% python3 -q
>>> import numpy as np
>>> import numpy.linalg as la
>>> np.set_printoptions(precision=1, suppress=True, linewidth=120)
>>> rnd = lambda a: np.round(a, 1) + 0
>>> J = np.array([[19, 12, 18, 11, 0],
...     [29, 22, 32, 23, 10],
...     [15, 11, 16, 12, 5],
...     [11, 10, 14, 13, 10],
...     [24, 17, 25, 17, 5],
...     [19, 12, 18, 11, 0],
...     [19, 12, 18, 11, 0],
...     [29, 22, 32, 23, 10],
...     [11, 10, 14, 13, 10],
...     [29, 22, 32, 23, 10],
...     [11, 10, 14, 13, 10],
...     [20, 16, 23, 18, 10]])
>>> # rank 3
>>> cen = J - J.mean(axis=1)
Traceback (most recent call last):
  File "<python-input-6>", line 1, in <module>
    cen = J - J.mean(axis=1)
          ~~^~~~~~~~~~~~~~~~
ValueError: operands could not be broadcast together with shapes (12,5) (12,) 
>>> cen = J - J.mean(axis=0)
>>> U, sv, Vh = la.svd(cen, full_matrices=False)
>>> rnd(cen.mean(axis=0))
array([0., 0., 0., 0., 0.])
>>> z = J[:, 0] > np.median(J[:, 0])
>>> f = J[z].mean(axis=0) - J[~z].mean(axis=0)
>>> f
array([11.2,  8.8, 12.8,  8.8,  4. ])
>>> np.argsort(-np.abs(f).round(6), kind="stable")
array([2, 0, 1, 3, 4])
>>> (((J - J.mean(axis=0)) @ f > 0) == z).mean()
np.float64(1.0)
>>> z.astype(int)
array([0, 1, 0, 0, 1, 0, 0, 1, 0, 1, 0, 1])
>>> ((J - J.mean(axis=0)) @ f > 0).astype(int)
array([0, 1, 0, 0, 1, 0, 0, 1, 0, 1, 0, 1])
>>> cen = J - J.mean(axis=0)
>>> evecs = la.svd(cen)[2][:3]
>>> other = cen - cen @ evecs.T @ evecs
>>> rnd(other.std(axis=0))
array([0., 0., 0., 0., 0.])
>>> rnd(la.norm(other) / la.norm(cen))
np.float64(0.0)
>>> rnd((cen @ evecs.T).std(axis=0))
array([11.6,  4.7,  0. ])
>>> data = np.load("sample11.npy")
>>> data
array([[ -1.3,  -1.6,   0.9,  -0.9],
       [ -1.3,  -1.2,   1.5,  -0.1],
       [ -0.1,  -0.1,   1.2,   1. ],
       [  0.4,   1.1,  -1.5,  -1.2],
       [-24. ,  24. ,  18. ,  -4. ],
       [  0. ,  -0.7,  -0.5,  -0.1],
       [ -0.2,  -0.2,  -0.8,  -0.6],
       [ -2.4,  -1.2,   0.4,  -1.6],
       [ -0.9,  -1.5,  -0.5,  -0.2],
       [  1.4,   0. ,   0.3,   0.3],
       [ -0.4,   0.4,  -0.5,  -1.1]])
>>> x0 = np.array([1, 3, 3, -2])
>>> rnd(np.einsum("ij,j->i", data, x0))
array([ -1.6,  -0.2,   1.2,   1.6, 110. ,  -3.4,  -2. ,  -1.6,  -6.5,   1.7,   1.5])
>>> rnd(data @ x0)
array([ -1.6,  -0.2,   1.2,   1.6, 110. ,  -3.4,  -2. ,  -1.6,  -6.5,   1.7,   1.5])
>>> rnd(data * x0)
array([[ -1.3,  -4.8,   2.7,   1.8],
       [ -1.3,  -3.6,   4.5,   0.2],
       [ -0.1,  -0.3,   3.6,  -2. ],
       [  0.4,   3.3,  -4.5,   2.4],
       [-24. ,  72. ,  54. ,   8. ],
       [  0. ,  -2.1,  -1.5,   0.2],
       [ -0.2,  -0.6,  -2.4,   1.2],
       [ -2.4,  -3.6,   1.2,   3.2],
       [ -0.9,  -4.5,  -1.5,   0.4],
       [  1.4,   0. ,   0.9,  -0.6],
       [ -0.4,   1.2,  -1.5,   2.2]])
